$ ipython --no-banner

In [1]: import numpy as np

In [2]: np.set_printoptions(precision=2, suppress=True, linewidth=120, legacy="1.25")

In [3]: def tidy(a):
   ...:     return np.round(a, 2) + 0
   ...: 

In [4]: W0 = np.loadtxt("sample13.csv", delimiter=",")

In [5]: print(W0)
[[ 0. -7.]
 [ 0.  0.]]

In [6]: print(tidy(np.linalg.svd(W0, compute_uv=False)))
[7. 0.]

In [7]: print(W0[:, 1] @ W0[:, 0])
0.0

In [8]: print(tidy(np.linalg.pinv(W0)))
[[ 0.    0.  ]
 [-0.14  0.  ]]

In [9]: print(tidy(np.linalg.norm(W0, 1)), tidy(np.linalg.norm(W0, np.inf)))
7.0 7.0

In [10]: print(tidy(np.linalg.norm(W0[0] - W0[1])))
7.0

In [11]: print(np.linalg.norm(W0, axis=1).argmax())
0

In [12]: print(tidy(np.linalg.norm(W0, 2)))
7.0

In [13]: print(tidy(np.linalg.det(W0.T)))
0.0

In [14]: rng = np.random.default_rng(622385)

In [15]: out = W0 + rng.integers(-2, 3, (2, 1)) @ rng.integers(-2, 3, (1, 2))

In [16]: print(out)
[[ 0. -7.]
 [-2.  0.]]

In [17]: print(np.abs(out - W0).sum(axis=1))
[0. 2.]

In [18]: print(np.linalg.matrix_rank(out - W0, tol=1e-8))
1

In [19]: print(out - W0)
[[ 0.  0.]
 [-2.  0.]]

In [20]: X = np.array([[-0.2, 0.0, -1.1, 2.0],
    ...:     [1.9, -0.5, -2.8, -0.5],
    ...:     [-0.1, 0.1, 1.2, 4.5],
    ...:     [-0.5, -0.2, 1.6, -6.5],
    ...:     [-0.4, 1.6, -1.1, -2.5],
    ...:     [0.0, -0.3, 0.5, -3.5],
    ...:     [0.5, -0.1, 0.8, -2.5]])

In [21]: x0 = np.array([0, 2, 0, 2])

In [22]: rhs = X @ x0

In [23]: print(tidy(np.linalg.lstsq(X, rhs)[0]))
[0. 2. 0. 2.]

In [24]: try:
    ...:     np.linalg.solve(X, rhs)
    ...: except np.linalg.LinAlgError as e:
    ...:     print(repr(e))
    ...: 
LinAlgError('Last 2 dimensions of the array must be square')

In [25]: print(tidy(np.linalg.solve(X.T @ X, X.T @ rhs)))
[0. 2. 0. 2.]

In [26]: rhs = rhs + 0.3 * rng.normal(size=7)

In [27]: print(tidy(rhs))
[  3.57  -1.63   8.96 -13.48  -2.25  -7.43  -4.71]

In [28]: coef, *_ = np.linalg.lstsq(X, rhs)

In [29]: print(tidy(coef))
[0.43 1.91 0.13 1.98]

In [30]: print(coef.round())
[0. 2. 0. 2.]

In [31]: print(tidy(X.T @ (rhs - X @ coef)))
[0. 0. 0. 0.]

In [32]: O, r_ = np.linalg.qr(X)

In [33]: print(tidy(O.T @ O))
[[1. 0. 0. 0.]
 [0. 1. 0. 0.]
 [0. 0. 1. 0.]
 [0. 0. 0. 1.]]

In [34]: print(tidy(r_))
[[ 2.08 -0.75 -2.49  0.58]
 [ 0.   -1.55  1.71  0.17]
 [ 0.    0.   -2.45  2.31]
 [ 0.    0.    0.    9.26]]

In [35]: print(np.allclose(r_.T @ r_, X.T @ X))
True

In [36]: print(O.shape, r_.shape)
(7, 4) (4, 4)

In [37]: print(np.trace(O @ O.T))
4.0

In [38]: print(tidy(abs(r_[0, 0])), tidy(np.linalg.norm(X[:, 0])))
2.08 2.08

In [39]: P = X @ np.linalg.solve(X.T @ X, X.T)

In [40]: print(np.allclose(P @ P, P))
True

In [41]: left, s, Vh = np.linalg.svd(W0)

In [42]: print(s)
[ 7. -0.]

In [43]: out = left[:, :1] @ np.diag(s[:1]) @ Vh[:1]

In [44]: print(out)
[[ 0. -7.]
 [ 0.  0.]]

In [45]: print(np.abs(W0 - out).max())
0.0

In [46]: out = np.c_[X[:, :3] @ np.array([[0, 0, 5], [2, 1, 0], [3, 4, 4]]), np.array([0, -1, 2, 0, 0, 2, -1])]

In [47]: print(tidy(out))
[[ -3.3  -4.4  -5.4   0. ]
 [ -9.4 -11.7  -1.7  -1. ]
 [  3.8   4.9   4.3   2. ]
 [  4.4   6.2   3.9   0. ]
 [ -0.1  -2.8  -6.4   0. ]
 [  0.9   1.7   2.    2. ]
 [  2.2   3.1   5.7  -1. ]]

In [48]: print(np.linalg.matrix_rank(out))
4

In [49]: print(tidy(np.linalg.norm(np.linalg.qr(X)[0].T @ out, axis=0) ** 2 / ((out ** 2).sum(axis=0) + 1e-12)))
[1.   1.   1.   0.27]

In [50]: m1 = np.array([[0.5, 0.5, 0.0, 0.0, 0.0],
    ...:     [0.0, 1.0, 0.0, 0.0, 0.0],
    ...:     [0.0, 0.0, 0.5, 0.0, 0.5],
    ...:     [0.25, 0.0, 0.25, 0.5, 0.0],
    ...:     [0.0, 0.0, 0.0, 0.0, 1.0]])

In [51]: # a transition matrix

In [52]: W1 = np.array([[-2, 1, -2, -3],
    ...:     [0, -1, 3, -2],
    ...:     [-2, -1, -2, -1],
    ...:     [-3, -1, -1, -1],
    ...:     [0, -1, 2, 2]])

In [53]: coef = np.array([2, 5, 1, 1])

In [54]: act = np.maximum(m1 @ W1 + coef, 0)

In [55]: print(act)
[[1.  5.  1.5 0. ]
 [2.  4.  4.  0. ]
 [1.  4.  1.  1.5]
 [0.  4.5 0.  0. ]
 [2.  4.  3.  3. ]]

In [56]: print((act > 0).mean(axis=0))
[0.8 1.  0.8 0.4]

In [57]: Z = np.array([[3, 3, 0], [3, 3, 3], [2, 0, 5], [0, 4, 3]])

In [58]: print(W1 @ Z)
[[ -7 -15 -16]
 [  3 -11   6]
 [-13 -13 -16]
 [-14 -16 -11]
 [  1   5  13]]

In [59]: P = np.triu(np.array([[0, 1, 3, -3, -3],
    ...:     [1, -1, 2, -1, -1],
    ...:     [-1, -1, 2, -2, -1],
    ...:     [1, -2, -2, 3, 3],
    ...:     [0, 0, -1, 0, 0]]), 1) + np.eye(5)

In [60]: out = P @ m1 @ np.linalg.inv(P)

In [61]: print(tidy(np.linalg.det(out)))
0.13

In [62]: print(np.trace(out), np.trace(m1))
3.5 3.5

In [63]: J = np.array([[18, 0, 2],
    ...:     [1, 18, 6],
    ...:     [15, 11, 8],
    ...:     [8, 25, 10],
    ...:     [0, 0, 0],
    ...:     [0, 6, 0],
    ...:     [0, 0, 0],
    ...:     [19, 21, 12],
    ...:     [0, 0, 0],
    ...:     [22, 0, 6],
    ...:     [20, 0, 4],
    ...:     [18, 8, 8],
    ...:     [0, 0, 0],
    ...:     [2, 0, 0]])

In [64]: # rows 4 and 6 are equal

In [65]: lab = rng.permutation(3)

In [66]: out = J[:, lab] * rng.choice([-1, 1], 3)

In [67]: print(out)
[[ 0 18  2]
 [18  1  6]
 [11 15  8]
 [25  8 10]
 [ 0  0  0]
 [ 6  0  0]
 [ 0  0  0]
 [21 19 12]
 [ 0  0  0]
 [ 0 22  6]
 [ 0 20  4]
 [ 8 18  8]
 [ 0  0  0]
 [ 0  2  0]]

In [68]: left, _, Vh = np.linalg.svd(J.T @ out)

In [69]: print(tidy(np.linalg.lstsq(J, out)[0]))
[[0. 1. 0.]
 [1. 0. 0.]
 [0. 0. 1.]]

In [70]: print(tidy(left @ Vh))
[[0. 1. 0.]
 [1. 0. 0.]
 [0. 0. 1.]]
